$ python3 -q
>>> import numpy as np
>>> from numpy import linalg as LA
>>> np.set_printoptions(precision=4, suppress=True, linewidth=160, sign=" ")
>>> X = np.load("test7.npy")
>>> X
array([[ 5.,  1.,  1.],
       [ 1.,  5.,  1.],
       [ 1.,  1.,  5.]])
>>> low = LA.cholesky(X)
>>> np.diag(low) ** 2
array([ 5.    ,  4.8   ,  4.6667])
>>> low
array([[ 2.2361,  0.    ,  0.    ],
       [ 0.4472,  2.1909,  0.    ],
       [ 0.4472,  0.3651,  2.1602]])
>>> X / np.sqrt(np.outer(np.diag(X), np.diag(X)))
array([[ 1. ,  0.2,  0.2],
       [ 0.2,  1. ,  0.2],
       [ 0.2,  0.2,  1. ]])
>>> LA.eigvalsh(X).min() > 0
np.True_
>>> np.round(np.prod(np.diag(low)) ** 2, 4), round(float(LA.det(X)), 4)
(np.float64(112.0), 112.0)
>>> LA.norm(X, axis=0)
array([ 5.1962,  5.1962,  5.1962])
>>> round(LA.norm(X, 2), 4)
np.float64(7.0)
>>> np.round(LA.norm(X) ** 2 / LA.norm(X, 2) ** 2, 4)
np.float64(1.6531)
>>> round(float(LA.norm(X[0] - X[2])), 4)
5.6569
>>> np.round(LA.norm(X, 1), 4), round(float(LA.norm(X, np.inf)), 4)
(np.float64(7.0), 7.0)
>>> round(LA.norm(X, "nuc"), 4)
np.float64(15.0)
>>> K = np.load("w.npy")
>>> K
array([[ 0., -1.,  0.,  0.],
       [-1.,  1., -1.,  0.],
       [ 0., -1.,  2., -1.],
       [ 0.,  0., -1.,  0.]])
>>> # symmetric, so the eigenvalues are real
>>> vals, evecs = LA.eig(K)
>>> np.round(K @ evecs[:, 0] - vals[0] * evecs[:, 0], 4) + 0
array([ 0.,  0.,  0.,  0.])
>>> print(np.sort(LA.eigvals(LA.inv(K))))
[-2.9563 -1.2091  0.3383  0.8271]
>>> print(np.sort(LA.eigvals(K @ K)))
[ 0.1144  0.6841  1.4618  8.7397]
>>> mat = np.loadtxt("x.csv", delimiter=",")
>>> print(mat)
[[ 2.8677 -0.0649 -0.8788]
 [ 2.299   1.4849 -1.2286]
 [ 0.7685  2.6624 -1.1493]
 [-2.7638 -0.5185  1.0451]
 [ 0.0655  2.8324 -0.9864]
 [ 2.7846 -0.9757 -0.5421]
 [ 2.819  -0.831  -0.6023]
 [-2.8503  0.649   0.6742]
 [ 1.5792  2.2214 -1.2536]
 [ 1.2665  2.4277 -1.2257]
 [-1.9876 -1.8612  1.2591]
 [-2.8247 -0.2603  0.9762]
 [ 0.8364 -2.797   0.691 ]]
>>> dist = LA.norm(mat[:, None] - mat[None], axis=-1)
>>> (dist + 1e9 * np.eye(13)).round(6).argmin(axis=1)
array([  6,   8,   9,  11,   2,   6,   5,  11,   9,   8,   3,   3,   5])
>>> dist.mean(axis=1).argmax()
np.int64(10)
>>> A = np.loadtxt("mat.csv", delimiter=",")
>>> A
array([[ 0.734 , -0.4787, -0.4787, -0.0532],
       [-0.4787,  0.1383, -0.8617, -0.0957],
       [-0.4787, -0.8617,  0.1383, -0.0957],
       [-0.0532, -0.0957, -0.0957,  0.9894]])
>>> vals, evecs = LA.eigh(A)
>>> x0 = np.array([1, 2, 1, 3])
>>> print(evecs * np.maximum(vals, 0) @ evecs.T)
[[ 0.867  -0.2394 -0.2394 -0.0266]
 [-0.2394  0.5691 -0.4309 -0.0479]
 [-0.2394 -0.4309  0.5691 -0.0479]
 [-0.0266 -0.0479 -0.0479  0.9947]]
>>> print(np.round(evecs * np.abs(vals) @ evecs.T, 4) + 0)
[[ 1.  0.  0.  0.]
 [ 0.  1.  0.  0.]
 [ 0.  0.  1.  0.]
 [ 0.  0.  0.  1.]]
>>> round(x0 @ A @ x0, 4)
np.float64(1.9681)
>>> Q = A.astype(float).copy()
>>> for j in range(4):
...     Q[:, j] -= Q[:, :j] @ (Q[:, :j].T @ Q[:, j])
...     Q[:, j] /= LA.norm(Q[:, j])
... 
>>> np.round(Q.T @ Q, 4) + 0
array([[ 1.,  0.,  0.,  0.],
       [ 0.,  1.,  0.,  0.],
       [ 0.,  0.,  1.,  0.],
       [ 0.,  0.,  0.,  1.]])
>>> Q
array([[ 0.734 , -0.4787, -0.4787, -0.0532],
       [-0.4787,  0.1383, -0.8617, -0.0957],
       [-0.4787, -0.8617,  0.1383, -0.0957],
       [-0.0532, -0.0957, -0.0957,  0.9894]])
>>> A2 = np.array([[-4]])
>>> Z = np.array([[5, 2, 5], [5, 0, 0], [5, 4, 1]])
>>> data = np.block([[A2, np.zeros((1, 3))], [np.zeros((3, 1)), Z]])
>>> data
array([[-4.,  0.,  0.,  0.],
       [ 0.,  5.,  2.,  5.],
       [ 0.,  5.,  0.,  0.],
       [ 0.,  5.,  4.,  1.]])
>>> # 2 groups of indices that never mix
>>> A2 = np.array([[2, -2], [-2, 2], [0, 2], [0, 0]])
>>> np.einsum("ik,kj->ij", data, A2)
array([[ -8.,   8.],
       [-10.,  14.],
       [-10.,  10.],
       [-10.,  18.]])
>>> print(np.vstack([data, A2.T]).shape)
(6, 4)
>>> LA.matrix_rank(np.vstack([data, A2.T]))
np.int64(4)
>>> data @ A2
array([[ -8.,   8.],
       [-10.,  14.],
       [-10.,  10.],
       [-10.,  18.]])
>>> np.einsum("ij->j", data)
array([-4., 15.,  6.,  6.])
>>> np.einsum("ik,kj->ji", data, A2)
array([[ -8., -10., -10., -10.],
       [  8.,  14.,  10.,  18.]])
